In [1]: import numpy as np

In [2]: from numpy import linalg as LA

In [3]: np.set_printoptions(precision=2, suppress=True, linewidth=160)

In [4]: m1 = np.load("run9.npy")

In [5]: print(m1)
[[ 2.4  -2.28  1.71  5.35 -1.03]
 [ 4.5   2.28 -1.59 -4.81 -6.03]
 [ 0.85  2.08 -3.22  0.28 -5.66]
 [-4.67 -2.71 -0.12  0.16 -2.61]
 [ 1.61  4.16  0.76 -1.1  -4.09]
 [ 4.28  2.11  2.48  5.18 -4.52]
 [-2.37  0.54  1.99  2.07 -3.76]
 [ 7.13 -2.49  5.91  2.49  6.69]
 [ 1.48  1.83  2.06 -6.7  -5.83]
 [11.49 -6.98 -3.94  0.82  1.55]
 [ 7.59  1.53 -0.27  0.21 -1.76]
 [ 8.72 -3.49  0.76 -2.82 -3.06]
 [-2.05  2.22 -1.29 -1.39 -8.71]
 [-4.17  4.64  3.15 -0.32 -1.36]
 [ 0.45  2.93 -1.33  4.21  1.81]
 [-7.34 -7.9   1.25  0.75 -2.18]
 [-6.39  2.32 -0.21  1.16  2.09]
 [-8.08  1.8   3.13 -9.02 -5.15]
 [-3.4   7.32 -0.19  1.34 -4.8 ]
 [-3.69 -2.76 -6.64 -7.57  2.32]]

In [6]: W1 = np.array([[4, 3, 2, 1, 5, 4],
   ...:     [6, 5, 3, 8, 8, 5],
   ...:     [8, 4, 3, 3, 1, 9],
   ...:     [8, 7, 1, 0, 6, 2],
   ...:     [5, 1, 0, 4, 6, 7]])

In [7]: b = np.array([6, 2, 2, 5, 9, 0])

In [8]: act = np.maximum(m1 @ W1 + b, 0)

In [9]: print((act > 0).mean(axis=0))
[0.5  0.5  0.65 0.5  0.5  0.4 ]

In [10]: print(LA.matrix_rank(act))
6

In [11]: Z = np.array([[3, 0, 3],
    ...:     [-1, -1, -1],
    ...:     [0, 1, 0],
    ...:     [0, -1, 3],
    ...:     [1, 0, 0],
    ...:     [1, -1, -1]])

In [12]: print(W1 @ Z)
[[ 18  -6   8]
 [ 26 -15  32]
 [ 30 -13  20]
 [ 25  -8  15]
 [ 27 -12  19]]
